$ python -q
>>> import numpy as np
>>> np.set_printoptions(suppress=True, linewidth=100)
>>> m1 = np.arange(30).reshape(5, 6) + 5
>>> print(m1)
[[ 5  6  7  8  9 10]
 [11 12 13 14 15 16]
 [17 18 19 20 21 22]
 [23 24 25 26 27 28]
 [29 30 31 32 33 34]]
>>> Uu, sig, vt = np.linalg.svd(m1)
>>> sig.round(2) + 0
array([116.8 ,   3.72,   0.  ,   0.  ,   0.  ])
>>> np.argmax(sig[:-1] / (sig[1:] + 1e-6)) + 1
np.int64(2)
>>> other = Uu[:, :2] @ np.diag(sig[:2]) @ vt[:2]
>>> print(np.linalg.matrix_rank(other))
2
>>> round(np.linalg.norm(m1 - other) / np.linalg.norm(m1), 2)
np.float64(0.0)
>>> np.linalg.matrix_rank(m1, rtol=0.05)
np.int64(1)
>>> round(np.abs(m1 - other).max(), 2)
np.float64(0.0)
>>> def softmax(z):
...     e = np.exp(z - z.max(axis=-1, keepdims=True))
...     return e / e.sum(axis=-1, keepdims=True)
... 
>>> np.round(softmax(m1[0] + 4), 2) + 0
array([0.  , 0.01, 0.03, 0.09, 0.23, 0.63])
>>> print(np.round(softmax(10 * m1[0]), 2) + 0)
[0. 0. 0. 0. 0. 1.]
>>> softmax(m1).sum(axis=1)
array([1., 1., 1., 1., 1.])
>>> scores = m1 @ m1.T / np.sqrt(6)
>>> softmax(scores).round(6).argmax(axis=1)
array([4, 4, 4, 4, 4])
>>> np.round(softmax(scores), 2) + 0
array([[0., 0., 0., 0., 1.],
       [0., 0., 0., 0., 1.],
       [0., 0., 0., 0., 1.],
       [0., 0., 0., 0., 1.],
       [0., 0., 0., 0., 1.]])
>>> print(softmax(scores)[0] @ m1)
[29. 30. 31. 32. 33. 34.]
>>> other = m1 / np.linalg.norm(m1, axis=1, keepdims=True)
>>> C2 = other @ other.T
>>> C2[4].round(2)
array([0.99, 1.  , 1.  , 1.  , 1.  ])
>>> print((np.abs(C2) > 0.9).astype(int))
[[1 1 1 1 1]
 [1 1 1 1 1]
 [1 1 1 1 1]
 [1 1 1 1 1]
 [1 1 1 1 1]]
>>> np.round(np.linalg.norm(other, axis=1), 2)
array([1., 1., 1., 1., 1.])
>>> C2.round(2)
array([[1.  , 1.  , 0.99, 0.99, 0.99],
       [1.  , 1.  , 1.  , 1.  , 1.  ],
       [0.99, 1.  , 1.  , 1.  , 1.  ],
       [0.99, 1.  , 1.  , 1.  , 1.  ],
       [0.99, 1.  , 1.  , 1.  , 1.  ]])
>>> r = np.linalg.matrix_rank(m1)
>>> r
np.int64(2)
>>> null = np.linalg.svd(m1)[2][r:].T
>>> np.round(null @ null.T, 2)
array([[ 0.48, -0.38, -0.24, -0.1 ,  0.05,  0.19],
       [-0.38,  0.7 , -0.21, -0.12, -0.04,  0.05],
       [-0.24, -0.21,  0.82, -0.15, -0.12, -0.1 ],
       [-0.1 , -0.12, -0.15,  0.82, -0.21, -0.24],
       [ 0.05, -0.04, -0.12, -0.21,  0.7 , -0.38],
       [ 0.19,  0.05, -0.1 , -0.24, -0.38,  0.48]])
>>> np.round(m1 @ null, 2) + 0
array([[0., 0., 0., 0.],
       [0., 0., 0., 0.],
       [0., 0., 0., 0.],
       [0., 0., 0., 0.],
       [0., 0., 0., 0.]])
>>> null.shape
(6, 4)
>>> np.linalg.matrix_rank(m1.T @ m1), np.linalg.matrix_rank(m1 @ m1.T)
(np.int64(2), np.int64(2))
>>> [int(np.linalg.matrix_rank(m1[:, :j + 1])) for j in range(6)]
[1, 2, 2, 2, 2, 2]
